$ python3 -q
>>> import numpy as np
>>> np.set_printoptions(suppress=True, linewidth=120)
>>> W2 = np.array([[0, -3, 3, -2], [2, -1, -2, -1], [-2, 2, -2, 2]])
>>> rng = np.random.default_rng(579)
>>> X = rng.normal(size=(27, 3)) @ W2 + np.array([-1, 0, 1, -2])
>>> print(X.round(2))
[[-2.41  0.9   1.79 -1.12]
 [-0.62 -0.11 -0.89 -1.98]
 [-1.12 -2.    3.91 -3.4 ]
 [-2.32  2.68 -0.89  0.14]
 [-1.58 -1.15  2.94 -2.66]
 [ 2.92 -3.36  3.54 -5.45]
 [-2.36  4.36 -2.71  1.29]
 [ 5.05 -3.02  1.72 -5.77]
 [-1.18  0.77  0.92 -1.5 ]
 [ 2.95 -4.31  2.89 -5.92]
 [ 3.79 -0.15 -3.18 -3.21]
 [ 0.45 -3.11  3.32 -4.47]
 [ 0.9  -4.87  5.34 -5.82]
 [ 1.88 -5.01  4.95 -6.18]
 [ 1.37 -2.41  4.83 -4.55]
 [-2.19  1.44 -2.06 -0.46]
 [-0.93  1.89 -1.37 -0.71]
 [-3.41  1.79  0.69 -0.17]
 [ 2.68 -5.41  4.15 -6.58]
 [-2.13  2.83  1.33 -0.09]
 [ 0.26 -0.38  2.63 -2.81]
 [-2.87  5.84 -4.45  2.47]
 [-1.99  5.21 -5.56  1.96]
 [-0.38 -3.    4.34 -4.24]
 [ 0.95 -0.48 -3.61 -2.41]
 [-7.05 11.03 -5.46  6.86]
 [-5.27  5.13 -0.47  2.44]]
>>> cen = X - X.mean(axis=0)
>>> left, sigma, vt = np.linalg.svd(cen, full_matrices=False)
>>> print(sigma.round(2) + 0)
[31.97 11.39  3.85  0.  ]
>>> print(np.round(cen.mean(axis=0), 2) + 0)
[0. 0. 0. 0.]
>>> print(np.abs(vt[0]).argmax())
1
>>> print(np.round(sigma ** 2 / (sigma ** 2).sum(), 2) + 0)
[0.88 0.11 0.01 0.  ]
>>> print(np.round((sigma ** 2).sum() ** 2 / (sigma ** 4).sum(), 2))
1.28
>>> print(np.round(vt[0] * np.sign(vt[0, np.abs(vt[0]).argmax()]), 2))
[-0.37  0.62 -0.46  0.52]
>>> print(np.searchsorted(np.cumsum(sigma ** 2) / (sigma ** 2).sum(), 0.9) + 1)
2
>>> print(np.linalg.matrix_rank(cen))
3
>>> left, sigma, vt = np.linalg.svd(X, full_matrices=False)
>>> print((sigma > 1e-8).sum())
4
>>> print(np.allclose(left * sigma @ vt, X))
True
>>> print(np.abs(left[:, 0]).round(6).argmax())
25
>>> cen = X - X.mean(axis=0)
>>> evecs = np.linalg.svd(cen)[2][:1]
>>> A2 = cen - cen @ evecs.T @ evecs
>>> print(round(float(np.linalg.norm(A2) / np.linalg.norm(cen)), 2))
0.35
>>> print(np.round(A2.std(axis=0), 2))
[1.47 0.48 1.69 0.35]
>>> print(np.round((cen @ evecs.T).std(axis=0), 2))
[6.15]
>>> mat = np.load("case4.npy")
>>> print(mat)
[[0 0 1]
 [0 0 1]
 [1 1 0]]
>>> print(np.round(np.poly(mat), 2) + 0)
[ 1.  0. -2.  0.]
>>> print(np.einsum("ii->", mat))
0
>>> print(np.kron(np.eye(2, dtype=int), mat))
[[0 0 1 0 0 0]
 [0 0 1 0 0 0]
 [1 1 0 0 0 0]
 [0 0 0 0 0 1]
 [0 0 0 0 0 1]
 [0 0 0 1 1 0]]
>>> print(round(np.linalg.det(mat.T), 2))
0.0
>>> print(np.round(np.linalg.eigvals(mat), 2) + 0)
[-1.41  0.    1.41]
